In [1]: import numpy as np

In [2]: from numpy import linalg as LA

In [3]: np.set_printoptions(precision=2, suppress=True, linewidth=160, floatmode="fixed")

In [4]: M = np.array([[-14.41, 1.33, 1.58],
   ...:     [-2.67, 9.95, -8.56],
   ...:     [-3.29, 11.97, -9.6],
   ...:     [6.12, 0.01, 1.26],
   ...:     [-3.16, 10.01, -8.66],
   ...:     [-14.94, 2.26, 0.67],
   ...:     [-15.34, 0.59, 1.9],
   ...:     [-4.59, 11.52, -7.33],
   ...:     [-14.13, 0.24, 2.82],
   ...:     [5.99, 0.47, -0.23],
   ...:     [4.79, -0.43, 0.55],
   ...:     [-14.77, 0.37, 1.89],
   ...:     [-4.15, 10.73, -9.69],
   ...:     [-4.08, 9.68, -8.8],
   ...:     [-16.86, 1.73, 2.26],
   ...:     [-2.66, 11.25, -9.44],
   ...:     [-4.03, 9.05, -7.74],
   ...:     [-3.07, 10.53, -8.23],
   ...:     [-15.31, 1.34, 3.56],
   ...:     [6.11, -0.8, 3.47],
   ...:     [4.99, 0.13, -0.78]])

In [5]: lab = M[:, 2] > np.median(M[:, 2])

In [6]: f = M[lab].mean(axis=0) - M[~lab].mean(axis=0)

In [7]: print(lab.astype(int))
[1 0 0 1 0 1 1 0 1 0 1 1 0 0 1 0 0 0 1 1 0]

In [8]: print(np.round((((M - M.mean(axis=0)) @ f > 0) == lab).mean(), 2))
0.95

In [9]: print(((M - M.mean(axis=0)) @ f > 0).astype(int))
[1 0 0 0 0 1 1 0 1 0 1 1 0 0 1 0 0 0 1 1 0]

In [10]: print(np.argsort(-np.abs(f).round(6), kind="stable"))
[2 1 0]

In [11]: x = np.array([0, -2, 5])

In [12]: h = np.maximum(M @ x, 0)

In [13]: print(M * (h > 1e-9)[:, None])
[[-14.41   1.33   1.58]
 [ -0.00   0.00  -0.00]
 [ -0.00   0.00  -0.00]
 [  6.12   0.01   1.26]
 [ -0.00   0.00  -0.00]
 [ -0.00   0.00   0.00]
 [-15.34   0.59   1.90]
 [ -0.00   0.00  -0.00]
 [-14.13   0.24   2.82]
 [  0.00   0.00  -0.00]
 [  4.79  -0.43   0.55]
 [-14.77   0.37   1.89]
 [ -0.00   0.00  -0.00]
 [ -0.00   0.00  -0.00]
 [-16.86   1.73   2.26]
 [ -0.00   0.00  -0.00]
 [ -0.00   0.00  -0.00]
 [ -0.00   0.00  -0.00]
 [-15.31   1.34   3.56]
 [  6.11  -0.80   3.47]
 [  0.00   0.00  -0.00]]

In [14]: print(np.tanh(M @ x))
[ 1.00 -1.00 -1.00  1.00 -1.00 -0.82  1.00 -1.00  1.00 -0.97  1.00  1.00 -1.00 -1.00  1.00 -1.00 -1.00 -1.00  1.00  1.00 -1.00]

In [15]: print(np.flatnonzero(h > 1e-9))
[ 0  3  6  8 10 11 14 18 19]

In [16]: print(np.maximum(M @ (3 * x), 0))
[15.72  0.00  0.00 18.84  0.00  0.00 24.96  0.00 40.86  0.00 10.83 26.13  0.00  0.00 23.52  0.00  0.00  0.00 45.36 56.85  0.00]
